>>> import numpy as np
>>> np.set_printoptions(precision=2, suppress=True, linewidth=200)
>>> s = 3 * 0.5 ** np.arange(8)
>>> rng = np.random.default_rng(5706)
>>> X = rng.normal(size=(31, 8)) * rng.permutation(s)
>>> X.round(2) + 0
array([[-0.07,  0.46, -0.14,  1.34,  0.09, -0.04,  1.4 ,  0.01],
       [-0.44,  6.9 ,  0.08,  0.18, -0.17, -0.09,  0.51, -0.01],
       [ 0.82,  1.88,  0.03, -0.21,  0.13,  0.01, -0.63,  0.04],
       [ 1.07,  1.17,  0.01, -0.15, -0.03, -0.32, -0.42, -0.03],
       [-0.11, -0.96,  0.01,  0.49, -0.07,  0.05,  2.63, -0.01],
       [ 0.29, -0.87,  0.  , -0.38, -0.02, -0.05, -0.55, -0.02],
       [ 0.59, -3.04, -0.04, -0.17,  0.03,  0.19, -0.7 ,  0.04],
       [-0.15,  8.44,  0.02, -0.7 ,  0.01, -0.31,  0.06,  0.01],
       [-0.43,  0.47, -0.03,  1.12,  0.  , -0.27,  0.75,  0.04],
       [ 0.1 ,  2.8 ,  0.  ,  0.19,  0.03, -0.04,  2.27,  0.  ],
       [-0.88,  3.76, -0.02, -0.15, -0.01, -0.01, -1.97,  0.01],
       [-0.03,  0.26, -0.03,  1.04, -0.01, -0.1 , -1.26,  0.  ],
       [-0.51, -0.45, -0.04,  0.13,  0.14, -0.22, -0.76,  0.03],
       [ 0.12,  1.15, -0.02, -1.22,  0.08,  0.37, -0.14,  0.02],
       [ 0.5 ,  4.03, -0.01,  0.22,  0.06, -0.43, -0.75,  0.03],
       [ 0.34, -1.51,  0.02,  0.27,  0.  ,  0.02,  0.66, -0.04],
       [ 0.42,  2.86, -0.01, -0.19, -0.05, -0.03,  0.83,  0.01],
       [ 0.64,  0.75,  0.01, -0.81,  0.01, -0.2 ,  0.41,  0.03],
       [ 0.  ,  0.52, -0.02, -0.74, -0.13, -0.24,  2.27,  0.03],
       [-0.31,  4.49,  0.03,  0.95, -0.01,  0.04, -0.98,  0.  ],
       [ 0.3 , -3.49, -0.03,  0.02, -0.07, -0.01,  1.91,  0.01],
       [ 0.42, -0.87,  0.05, -0.1 , -0.09,  0.16,  1.33,  0.01],
       [ 0.38,  3.83,  0.02, -0.15, -0.04,  0.04,  0.4 ,  0.01],
       [-0.13,  1.36,  0.02,  0.21, -0.05,  0.03, -0.24,  0.02],
       [-0.39,  3.98, -0.01, -0.62,  0.05, -0.2 , -0.21,  0.02],
       [ 0.67, -3.86, -0.08, -0.42,  0.05,  0.09, -0.89,  0.  ],
       [-0.44, -0.31,  0.08, -0.09,  0.  , -0.18, -0.83,  0.01],
       [-0.25,  1.22,  0.02, -0.15, -0.01,  0.09, -0.75, -0.01],
       [ 0.54,  4.23, -0.01, -0.01,  0.01, -0.14,  0.  , -0.02],
       [ 0.68,  1.06,  0.14,  0.59, -0.19,  0.02, -1.47, -0.03],
       [ 0.29,  0.14, -0.07,  1.35,  0.  ,  0.16,  1.18,  0.  ]])
>>> out = np.c_[X[:, :2] @ np.array([[1, 3], [-1, 0]]), np.array([0, 2, 1, 1, -1, 0, -2, -1, 3, 3, 3, 2, 0, 3, 3, -2, 0, 3, 1, -1, 2, 3, -3, 1, 1, 1, -1, -1, -2, 1, -2])]
>>> out.round(2) + 0
array([[-0.52, -0.21,  0.  ],
       [-7.34, -1.33,  2.  ],
       [-1.06,  2.45,  1.  ],
       [-0.11,  3.2 ,  1.  ],
       [ 0.85, -0.33, -1.  ],
       [ 1.16,  0.88,  0.  ],
       [ 3.63,  1.76, -2.  ],
       [-8.59, -0.44, -1.  ],
       [-0.9 , -1.28,  3.  ],
       [-2.7 ,  0.31,  3.  ],
       [-4.64, -2.64,  3.  ],
       [-0.29, -0.09,  2.  ],
       [-0.07, -1.54,  0.  ],
       [-1.03,  0.37,  3.  ],
       [-3.52,  1.51,  3.  ],
       [ 1.86,  1.02, -2.  ],
       [-2.43,  1.27,  0.  ],
       [-0.1 ,  1.93,  3.  ],
       [-0.52,  0.  ,  1.  ],
       [-4.8 , -0.93, -1.  ],
       [ 3.8 ,  0.91,  2.  ],
       [ 1.29,  1.26,  3.  ],
       [-3.45,  1.14, -3.  ],
       [-1.48, -0.39,  1.  ],
       [-4.36, -1.16,  1.  ],
       [ 4.53,  2.  ,  1.  ],
       [-0.13, -1.31, -1.  ],
       [-1.48, -0.76, -1.  ],
       [-3.69,  1.61, -2.  ],
       [-0.38,  2.03,  1.  ],
       [ 0.16,  0.88, -2.  ]])
>>> np.round(np.linalg.norm(out - X @ np.linalg.lstsq(X, out)[0], axis=0), 2) + 0
array([0.  , 0.  , 9.43])
>>> np.linalg.matrix_rank(np.c_[X, out])
np.int64(9)
>>> np.linalg.norm(np.linalg.qr(X)[0].T @ out, axis=0) ** 2 / ((out ** 2).sum(axis=0) + 1e-12)
array([1.  , 1.  , 0.21])
